$ python3 -q
>>> import numpy as np
>>> np.set_printoptions(precision=3, suppress=True, linewidth=120)
>>> rnd = lambda a: np.round(a, 3) + 0
>>> K = np.load("out3.npy")
>>> rnd(K)
array([[ 1.   ,  0.   ,  0.   ,  0.   ],
       [ 0.   ,  1.   ,  0.   ,  0.   ],
       [ 0.   ,  0.   ,  0.809, -0.588],
       [ 0.   ,  0.   ,  0.588,  0.809]])
>>> G = K.T @ K
>>> np.linalg.matrix_rank(G)
np.int64(4)
>>> rnd(G)
array([[1., 0., 0., 0.],
       [0., 1., 0., 0.],
       [0., 0., 1., 0.],
       [0., 0., 0., 1.]])
>>> rnd(np.linalg.svd(K, compute_uv=False) ** 2)
array([1., 1., 1., 1.])
>>> np.trace(G), (K ** 2).sum()
(np.float64(4.0), np.float64(4.0))
>>> rnd(K - K[0])
array([[ 0.   ,  0.   ,  0.   ,  0.   ],
       [-1.   ,  1.   ,  0.   ,  0.   ],
       [-1.   ,  0.   ,  0.809, -0.588],
       [-1.   ,  0.   ,  0.588,  0.809]])
>>> np.count_nonzero(K)
np.int64(6)
>>> K.shape
(4, 4)
>>> rnd(K.sum(axis=0))
array([1.   , 1.   , 1.397, 0.221])
>>> rnd(np.linalg.svd(K, compute_uv=False))
array([1., 1., 1., 1.])
>>> np.unravel_index(np.abs(K).argmax(), K.shape)
(np.int64(0), np.int64(0))
>>> rnd(K.sum(axis=1))
array([1.   , 1.   , 0.221, 1.397])
>>> x0 = np.array([-3, 3, 0, -1])
>>> rnd(np.abs(np.linalg.eigvals(K)))
array([1., 1., 1., 1.])
>>> 4 - np.linalg.matrix_rank(K - np.eye(4), tol=1e-8)
np.int64(2)
>>> rnd(np.linalg.norm(x0)), rnd(np.linalg.norm(K @ x0))
(np.float64(4.359), np.float64(4.359))
>>> rnd(np.sort(np.abs(np.degrees(np.angle(np.linalg.eigvals(K))))))
array([ 0.,  0., 36., 36.])
>>> rnd(K.T @ (K @ x0))
array([-3.,  3.,  0., -1.])
>>> x0 = np.array([-2, -3, -3, 3])
>>> target = K @ x0
>>> c, lr = np.zeros(4), 1 / np.linalg.norm(K, 2) ** 2
>>> for i in range(4):
...     c -= lr * K.T @ (K @ c - target)
...     if i % 1 == 0: print(i, round(np.linalg.norm(K @ c - target), 3))
... 
0 0.0
1 0.0
2 0.0
3 0.0
>>> rnd(np.linalg.cond(K))
np.float64(1.0)
>>> rnd(c)
array([-2., -3., -3.,  3.])
>>> rnd(np.linalg.det(2 * K)), rnd(np.linalg.det(K))
(np.float64(16.0), np.float64(1.0))
>>> rnd(np.linalg.eigvals(K))
array([0.809+0.588j, 0.809-0.588j, 1.   +0.j   , 1.   +0.j   ])
>>> rnd(np.linalg.det(K.T))
np.float64(1.0)
>>> M = np.array([[-2, 0, 2], [-3, 1, 1], [-2, -2, 3]])
>>> M[:, 2] = -1 * M[:, 1]
>>> M
array([[-2,  0,  0],
       [-3,  1, -1],
       [-2, -2,  2]])
>>> def softmax(z):
...     e = np.exp(z - z.max(axis=-1, keepdims=True))
...     return e / e.sum(axis=-1, keepdims=True)
... 
>>> rnd(softmax(10 * M[2]))
array([0., 0., 1.])
>>> rnd(softmax(M).sum(axis=1))
array([1., 1., 1.])
>>> rnd(softmax(M[2] + -1))
array([0.018, 0.018, 0.965])
>>> rnd(softmax(M[2]))
array([0.018, 0.018, 0.965])
>>> scores = M @ M.T / np.sqrt(3)
>>> rnd(softmax(scores)[2] @ M)
array([-2.003, -1.971,  1.971])
>>> rnd(softmax(scores))
array([[0.193, 0.613, 0.193],
       [0.053, 0.942, 0.005],
       [0.01 , 0.003, 0.987]])
>>> softmax(scores).round(6).argmax(axis=1)
array([1, 1, 2])
>>> rnd(softmax(scores + np.triu(np.full(scores.shape, -np.inf), 1)))
array([[1.   , 0.   , 0.   ],
       [0.053, 0.947, 0.   ],
       [0.01 , 0.003, 0.987]])
>>> G = M.T @ M
>>> G
array([[17,  1, -1],
       [ 1,  5, -5],
       [-1, -5,  5]])
>>> np.linalg.matrix_rank(G)
np.int64(2)
>>> np.allclose(G, G.T)
True
>>> left, s, vt = np.linalg.svd(M)
>>> rnd(s)
array([4.156, 3.119, 0.   ])
>>> M2 = left[:, :2] @ np.diag(s[:2]) @ vt[:2]
>>> np.linalg.matrix_rank(M2)
np.int64(2)
>>> rnd(np.linalg.norm(M - M2) / np.linalg.norm(M))
np.float64(0.0)
>>> rnd(M2)
array([[-2.,  0.,  0.],
       [-3.,  1., -1.],
       [-2., -2.,  2.]])
>>> np.linalg.matrix_rank(M, rtol=0.05)
np.int64(2)
